>>> import numpy as np
>>> np.set_printoptions(precision=3, suppress=True, linewidth=100)
>>> rd = lambda a: np.round(a, 3) + 0
>>> u = np.array([2, 0, -1, 1, 2, -1])
>>> F = 4 * np.eye(6) + np.outer(u, u)
>>> F
array([[ 8.,  0., -2.,  2.,  4., -2.],
       [ 0.,  4.,  0.,  0.,  0.,  0.],
       [-2.,  0.,  5., -1., -2.,  1.],
       [ 2.,  0., -1.,  5.,  2., -1.],
       [ 4.,  0., -2.,  2.,  8., -2.],
       [-2.,  0.,  1., -1., -2.,  5.]])
>>> other = F / np.linalg.norm(F, axis=1, keepdims=True)
>>> C2 = other @ other.T
>>> (np.abs(C2) > 0.9).astype(int)
array([[1, 0, 0, 0, 0, 0],
       [0, 1, 0, 0, 0, 0],
       [0, 0, 1, 0, 0, 0],
       [0, 0, 0, 1, 0, 0],
       [0, 0, 0, 0, 1, 0],
       [0, 0, 0, 0, 0, 1]])
>>> rd(C2)
array([[ 1.   ,  0.   , -0.67 ,  0.67 ,  0.826, -0.67 ],
       [ 0.   ,  1.   ,  0.   ,  0.   ,  0.   ,  0.   ],
       [-0.67 ,  0.   ,  1.   , -0.543, -0.67 ,  0.543],
       [ 0.67 ,  0.   , -0.543,  1.   ,  0.67 , -0.543],
       [ 0.826,  0.   , -0.67 ,  0.67 ,  1.   , -0.67 ],
       [-0.67 ,  0.   ,  0.543, -0.543, -0.67 ,  1.   ]])
>>> np.argwhere(np.triu(np.abs(C2) > 0.95, 1))
array([], shape=(0, 2), dtype=int64)
>>> rd(np.degrees(np.arccos(np.clip(C2[3, 4], -1, 1))))
np.float64(47.959)
>>> rd(np.linalg.norm(other, axis=1))
array([1., 1., 1., 1., 1., 1.])
>>> rd(C2[3])
array([ 0.67 ,  0.   , -0.543,  1.   ,  0.67 , -0.543])
>>> print((C2 - 2 * np.eye(6)).round(6).argmax(axis=1))
[4 0 5 0 0 2]
>>> x = np.array([3, 0, 3, 0, 0, 0])
>>> y = C2 @ x
>>> c, lr = np.zeros(6), 1 / np.linalg.norm(C2, 2) ** 2
>>> for i in range(12):
...     c -= lr * C2.T @ (C2 @ c - y)
...     if i % 2 == 0: print(i, round(np.linalg.norm(C2 @ c - y), 3))
... 
0 1.435
2 1.4
4 1.366
6 1.334
8 1.302
10 1.272
>>> rd(c)
array([ 0.243,  0.   ,  0.375,  0.156,  0.16 , -0.156])
>>> data = np.loadtxt("layer19.csv", delimiter=",")
>>> data
array([[0., 0., 1., 1., 1., 0., 0., 2.],
       [0., 0., 3., 1., 0., 1., 2., 3.],
       [0., 0., 0., 0., 0., 1., 1., 3.],
       [0., 0., 0., 0., 3., 2., 3., 0.],
       [0., 0., 0., 0., 0., 1., 3., 2.],
       [0., 0., 0., 0., 0., 0., 2., 2.],
       [0., 0., 0., 0., 0., 0., 0., 1.],
       [0., 0., 0., 0., 0., 0., 0., 0.]])
>>> x = np.array([2, 3, 3, 2, 1, 0, 1, 0])
>>> data * x
array([[0., 0., 3., 2., 1., 0., 0., 0.],
       [0., 0., 9., 2., 0., 0., 2., 0.],
       [0., 0., 0., 0., 0., 0., 1., 0.],
       [0., 0., 0., 0., 3., 0., 3., 0.],
       [0., 0., 0., 0., 0., 0., 3., 0.],
       [0., 0., 0., 0., 0., 0., 2., 0.],
       [0., 0., 0., 0., 0., 0., 0., 0.],
       [0., 0., 0., 0., 0., 0., 0., 0.]])
>>> data @ np.ones(8)
array([ 5., 10.,  5.,  8.,  6.,  4.,  1.,  0.])
>>> np.sign((data @ x).round(6))
array([1., 1., 1., 1., 1., 1., 0., 0.])
>>> data @ np.eye(8)[5]
array([0., 1., 1., 2., 1., 0., 0., 0.])
>>> print((data * x).sum(axis=1))
[ 6. 13.  1.  6.  3.  2.  0.  0.]
>>> print((data @ x).argmax())
1
>>> np.linalg.norm(data, axis=1).argmax()
np.int64(1)
>>> data[4] @ data[0]
np.float64(4.0)
>>> rd(np.linalg.norm(data, axis=1))
array([2.646, 4.899, 3.317, 4.69 , 3.742, 2.828, 1.   , 0.   ])
>>> print(rd(np.linalg.norm(data) ** 2 / np.linalg.norm(data, 2) ** 2))
1.495
>>> rd(np.linalg.norm(data[4] - data[0]))
np.float64(3.606)
>>> feats = np.loadtxt("dump.csv", delimiter=",")
>>> feats
array([[ 2.,  3.,  4.,  5.],
       [ 6.,  7.,  8.,  9.],
       [10., 11., 12., 13.],
       [14., 15., 16., 17.],
       [18., 19., 20., 21.],
       [22., 23., 24., 25.]])
>>> np.allclose(feats[:-1].T @ np.linalg.lstsq(feats[:-1].T, feats[-1])[0], feats[-1])
True
